>>> import numpy as np
>>> import numpy.linalg as la
>>> np.set_printoptions(suppress=True, linewidth=200)
>>> def rd(a):
...     return np.round(a, 1) + 0
... 
>>> mat = np.loadtxt("a.csv", delimiter=",")
>>> mat
array([[0., 0., 0.],
       [0., 2., 2.],
       [0., 2., 0.]])
>>> U, sig, Vh = la.svd(mat, full_matrices=False)
>>> np.allclose(U * sig @ Vh, mat)
True
>>> print(np.abs(U[:, 0]).round(6).argmax())
1
>>> print(rd(sig))
[3.2 1.2 0. ]
>>> rd(np.sqrt((sig ** 2).sum())), rd(la.norm(mat))
(np.float64(3.5), np.float64(3.5))
>>> U.shape, sig.shape, Vh.shape
((3, 3), (3,), (3, 3))
>>> print(np.einsum("ii->", mat))
2.0
>>> print(rd(np.poly(mat)))
[ 1. -2. -4.  0.]
>>> rd(la.eigvals(mat))
array([-1.2,  3.2,  0. ])
>>> rd(la.eigvals(mat).sum().real)
np.float64(2.0)
>>> X = np.cumsum(np.array([[0, -1, -2],
...     [-1, 2, -1],
...     [0, -2, 0],
...     [-1, 1, 2],
...     [-1, -2, 1],
...     [2, 1, -1],
...     [2, -1, -1],
...     [-1, -2, 0],
...     [-1, 0, 0],
...     [-1, 1, 1],
...     [-2, 0, 1],
...     [-2, -1, 0],
...     [2, 2, 1],
...     [-2, 2, -1],
...     [-2, 2, 1],
...     [-2, -1, -2],
...     [2, 2, -1],
...     [-1, -1, -2]]), axis=0)
>>> X
array([[  0,  -1,  -2],
       [ -1,   1,  -3],
       [ -1,  -1,  -3],
       [ -2,   0,  -1],
       [ -3,  -2,   0],
       [ -1,  -1,  -1],
       [  1,  -2,  -2],
       [  0,  -4,  -2],
       [ -1,  -4,  -2],
       [ -2,  -3,  -1],
       [ -4,  -3,   0],
       [ -6,  -4,   0],
       [ -4,  -2,   1],
       [ -6,   0,   0],
       [ -8,   2,   1],
       [-10,   1,  -1],
       [ -8,   3,  -2],
       [ -9,   2,  -4]])
>>> labels = X[:, 1] > np.median(X[:, 1])
>>> u = X[labels].mean(axis=0) - X[~labels].mean(axis=0)
>>> rd(u)
array([-4.4,  3.7, -0.3])
>>> ((X - X.mean(axis=0)) @ u > 0).astype(int)
array([0, 0, 0, 0, 0, 0, 0, 0, 0, 0, 0, 0, 0, 1, 1, 1, 1, 1])
>>> rd((((X - X.mean(axis=0)) @ u > 0) == labels).mean())
np.float64(0.9)
>>> U, sig, Vh = la.svd(mat)
>>> np.argmax(sig[:-1] / (sig[1:] + 1e-6)) + 1
np.int64(2)
>>> Y = U[:, :2] @ np.diag(sig[:2]) @ Vh[:2]
>>> rd(Y)
array([[0., 0., 0.],
       [0., 2., 2.],
       [0., 2., 0.]])
>>> U, sig = la.svd(X)
Traceback (most recent call last):
  File "<python-input-27>", line 1, in <module>
    U, sig = la.svd(X)
    ^^^^^^
ValueError: too many values to unpack (expected 2)
>>> U, sig, Vh = la.svd(X, full_matrices=False)
>>> U.shape, sig.shape, Vh.shape
((18, 3), (3,), (3, 3))
>>> rd(np.abs(Vh[0]))
array([1. , 0. , 0.2])
>>> K = np.array([[0, -2, 3, 0], [0, 0, 2, 2], [0, 0, 0, 1], [0, 0, 0, 0]])
>>> rd(la.eigvals(K))
array([0., 0., 0., 0.])
>>> np.kron(np.eye(2, dtype=int), K)
array([[ 0, -2,  3,  0,  0,  0,  0,  0],
       [ 0,  0,  2,  2,  0,  0,  0,  0],
       [ 0,  0,  0,  1,  0,  0,  0,  0],
       [ 0,  0,  0,  0,  0,  0,  0,  0],
       [ 0,  0,  0,  0,  0, -2,  3,  0],
       [ 0,  0,  0,  0,  0,  0,  2,  2],
       [ 0,  0,  0,  0,  0,  0,  0,  1],
       [ 0,  0,  0,  0,  0,  0,  0,  0]])
>>> P = np.triu(np.array([[3, 7, 3, -6], [-7, 5, -1, -5], [-4, 4, -2, -5], [-8, -3, -2, 7]]), 1) + np.eye(4)
>>> Y = P @ K @ la.inv(P)
>>> P @ K - K @ P
array([[ 0.,  0., 12., 22.],
       [ 0.,  0.,  0.,  9.],
       [ 0.,  0.,  0.,  0.],
       [ 0.,  0.,  0.,  0.]])
>>> Y
array([[ 0., -2., 15., 82.],
       [ 0.,  0.,  2., 11.],
       [ 0.,  0.,  0.,  1.],
       [ 0.,  0.,  0.,  0.]])
>>> u = np.array([1, 1, 0])
>>> g = np.array([2, 1, 2])
>>> M = np.outer(u, g)
>>> M
array([[2, 1, 2],
       [2, 1, 2],
       [0, 0, 0]])
>>> P = np.triu(np.array([[2, -1, 0], [2, 3, -3], [2, -3, -1]]), 1) + np.eye(3)
>>> Y = P @ M @ la.inv(P)
>>> rd(la.det(Y))
np.float64(0.0)
>>> np.poly(Y)
array([ 1., -3.,  0.,  0.])
>>> m1 = np.load("x.npy")
>>> print(rd(m1))
[[ 0.2  0.  -0.5]
 [-0.6  0.9  0.5]
 [-0.1 -0.3  0.4]]
>>> w1 = np.array([[1, 1, 1], [1, 2, 2], [1, 0, 0]])
>>> coef = np.array([-5, -4, -3])
>>> hid = np.maximum(m1 @ w1 + coef, 0)
>>> print(la.matrix_rank(hid))
0
>>> hid
array([[0., 0., 0.],
       [0., 0., 0.],
       [0., 0., 0.]])
>>> cent = np.array([[-1, -2, 2], [2, 0, -2], [0, -1, -2]])
>>> hid @ cent
array([[0., 0., 0.],
       [0., 0., 0.],
       [0., 0., 0.]])
>>> Y = np.array([[-1, -1], [0, -1], [0, 0]])
>>> rd(Y.T @ m1.T)
array([[-0.2,  0.6,  0.1],
       [-0.2, -0.3,  0.3]])
>>> rd(np.einsum("ik,kj->ji", m1, Y))
array([[-0.2,  0.6,  0.1],
       [-0.2, -0.3,  0.3]])
>>> la.matrix_rank(np.vstack([m1, Y.T]))
np.int64(3)
>>> np.vstack([m1, Y.T]).shape
(5, 3)
>>> rng = np.random.default_rng(89471)
>>> Y = m1 + rng.integers(-2, 3, (3, 2)) @ rng.integers(-2, 3, (2, 3))
>>> rd(Y)
array([[ 2.2,  6. ,  1.5],
       [ 0.4,  3.9,  1.5],
       [-0.1, -0.3,  0.4]])
>>> np.abs(Y - m1).sum(axis=1)
array([10.,  5.,  0.])
>>> Y - m1
array([[2., 6., 2.],
       [1., 3., 1.],
       [0., 0., 0.]])
>>> rd(la.svd(Y - m1, compute_uv=False))
array([7.4, 0. , 0. ])
>>> la.matrix_rank(Y - m1, tol=1e-8)
np.int64(1)
>>> la.norm(m1, axis=1).argmax()
np.int64(1)
>>> rd(la.norm(m1[0] - m1[1]))
np.float64(1.5)
>>> rd(la.norm(m1, 2))
np.float64(1.2)
>>> rd(la.norm(m1) ** 2 / la.norm(m1, 2) ** 2)
np.float64(1.3)
>>> print(rd(la.norm(m1[0], 1)), rd(la.norm(m1[0], np.inf)))
0.7 0.5
>>> print(rd(la.norm(m1, "nuc")))
1.8
>>> rd(la.norm(m1, axis=1))
array([0.5, 1.2, 0.5])
>>> rd(la.norm(m1, 1)), rd(la.norm(m1, np.inf))
(np.float64(1.3), np.float64(2.0))
>>> rd(m1[0] @ m1[1])
np.float64(-0.3)
>>> u, g = m1[0], m1[1]
>>> print(rd(u @ u))
0.3
>>> rd(u @ g)
np.float64(-0.3)
>>> pr = (u @ g) / (u @ u) * u
>>> rd(np.outer(u, g))
array([[-0.1,  0.2,  0.1],
       [ 0. ,  0. ,  0. ],
       [ 0.3, -0.4, -0.2]])
>>> rd(la.norm(u + g) ** 2 + la.norm(u - g) ** 2)
np.float64(3.2)
>>> rd(g - pr)
array([-0.3,  0.9, -0.1])
>>> rd((g - pr) @ u)
np.float64(0.0)
>>> la.matrix_rank(np.outer(u, g))
np.int64(1)
>>> cent = 5 * np.array([[0.3, 1.4, -3.1], [0.8, -0.8, -1.0]])
>>> labels = rng.integers(0, 2, 14)
>>> J = cent[labels] + rng.normal(size=(14, 3))
>>> rd(J)
array([[  3.5,  -6.2,  -5.1],
       [  1.4,   7.9, -14.7],
       [  2.5,  -3.5,  -4.8],
       [  3.7,  -4.7,  -5.4],
       [  3.9,  -3.1,  -4.5],
       [  1.4,   7.9, -15.5],
       [  4.1,  -5.1,  -4.7],
       [  6.5,  -5.2,  -5.7],
       [  3.9,   8.2, -15.1],
       [  2. ,   5.6, -14.8],
       [  3.1,  -5.3,  -4.9],
       [  4.3,  -3. ,  -4.1],
       [  4.9,  -5.2,  -5.8],
       [  3.7,  -5.2,  -4.7]])
>>> np.count_nonzero(J)
np.int64(42)
>>> np.unravel_index(np.abs(J).argmax(), J.shape)
(np.int64(5), np.int64(2))
>>> rd(la.svd(J, compute_uv=False))
array([35.9, 22.2,  3.5])
>>> rd(la.norm(J))
np.float64(42.4)
>>> rd(J.sum(axis=1))
array([-7.7, -5.3, -5.8, -6.3, -3.8, -6.1, -5.7, -4.3, -2.9, -7.2, -7.1, -2.8, -6.2, -6.2])
>>> print(la.matrix_rank(J))
3
>>> rd(np.abs(J).max())
np.float64(15.5)
>>> J[14]
Traceback (most recent call last):
  File "<python-input-96>", line 1, in <module>
    J[14]
    ~^^^^
IndexError: index 14 is out of bounds for axis 0 with size 14
>>> J[:, 3]
Traceback (most recent call last):
  File "<python-input-97>", line 1, in <module>
    J[:, 3]
    ~^^^^^^
IndexError: index 3 is out of bounds for axis 1 with size 3
>>> vec = np.array([-7, 7, 3])
>>> rhs = J @ vec
>>> rd(la.lstsq(J, rhs)[0])
array([-7.,  7.,  3.])
>>> try:
...     la.solve(J, rhs)
... except la.LinAlgError as e:
...     print(e)
... 
Last 2 dimensions of the array must be square
>>> rd(rhs)
array([-83.1,   1.4, -56.2, -74.9, -62.7,  -0.9, -78.1, -98.6, -15.4, -18.8, -73.4, -63.6, -87.9, -76.5])
>>> rhs = rhs + 0.3 * rng.normal(size=14)
>>> rd(rhs)
array([-83.5,   1.3, -57.1, -74.9, -62.7,  -0.9, -77.8, -98.8, -15. , -19.4, -74. , -63.2, -88. , -76.4])
>>> coef, *_ = la.lstsq(J, rhs)
>>> rd(J.T @ (rhs - J @ coef))
array([0., 0., 0.])
>>> E = np.array([[13, 10, 4, -20],
...     [10, 17, 9, -12],
...     [4, 9, 5, -4],
...     [-20, -12, -4, 32]])
>>> rk = la.matrix_rank(E)
>>> rk
np.int64(2)
>>> ns = la.svd(E)[2][rk:].T
>>> [int(la.matrix_rank(np.delete(E, i, axis=0))) for i in range(4)]
[2, 2, 2, 2]
>>> print(np.allclose(E @ ns, 0))
True
>>> w, evecs = la.eigh(E)
>>> vec = np.array([8, 8, 6, -2])
>>> vec @ E @ vec
np.int64(5876)
>>> (np.sign(evecs[:, -1].round(6)) == np.sign(evecs[0, -1].round(6))).astype(int)
array([1, 1, 1, 0])
>>> rd(evecs * np.abs(w) @ evecs.T)
array([[ 13.,  10.,   4., -20.],
       [ 10.,  17.,   9., -12.],
       [  4.,   9.,   5.,  -4.],
       [-20., -12.,  -4.,  32.]])
>>> u, g = E[3], E[1]
>>> u @ u
np.int64(1584)
>>> pr = (u @ g) / (u @ u) * u
>>> la.matrix_rank(np.outer(u, g))
np.int64(1)
>>> rd(pr)
array([ 10.4,   6.2,   2.1, -16.6])
>>> A = np.load("case1.npy")
>>> print(A)
[[1 0 0]
 [0 1 0]
 [0 5 1]]
>>> print((la.matrix_power((A != 0) + (A.T != 0) + np.eye(3), 3) > 0).astype(int))
[[1 0 0]
 [0 1 1]
 [0 1 1]]
>>> A @ A
array([[ 1,  0,  0],
       [ 0,  1,  0],
       [ 0, 10,  1]])
>>> vec = np.array([0, 3, 0])
>>> a = np.maximum(A @ vec, 0)
>>> A * (a > 1e-9)[:, None]
array([[0, 0, 0],
       [0, 1, 0],
       [0, 5, 1]])
>>> A.T @ a
array([ 0, 78, 15])
>>> Y = A ** -1
Traceback (most recent call last):
  File "<python-input-131>", line 1, in <module>
    Y = A ** -1
        ~~^^~~~
ValueError: Integers to negative integer powers are not allowed.
>>> Y = la.inv(A)
>>> rd(la.inv(Y))
array([[1., 0., 0.],
       [0., 1., 0.],
       [0., 5., 1.]])
>>> (np.abs(Y) > 1e-9).astype(int)
array([[1, 0, 0],
       [0, 1, 0],
       [0, 1, 1]])
>>> print(rd(la.slogdet(A)[0]))
1.0
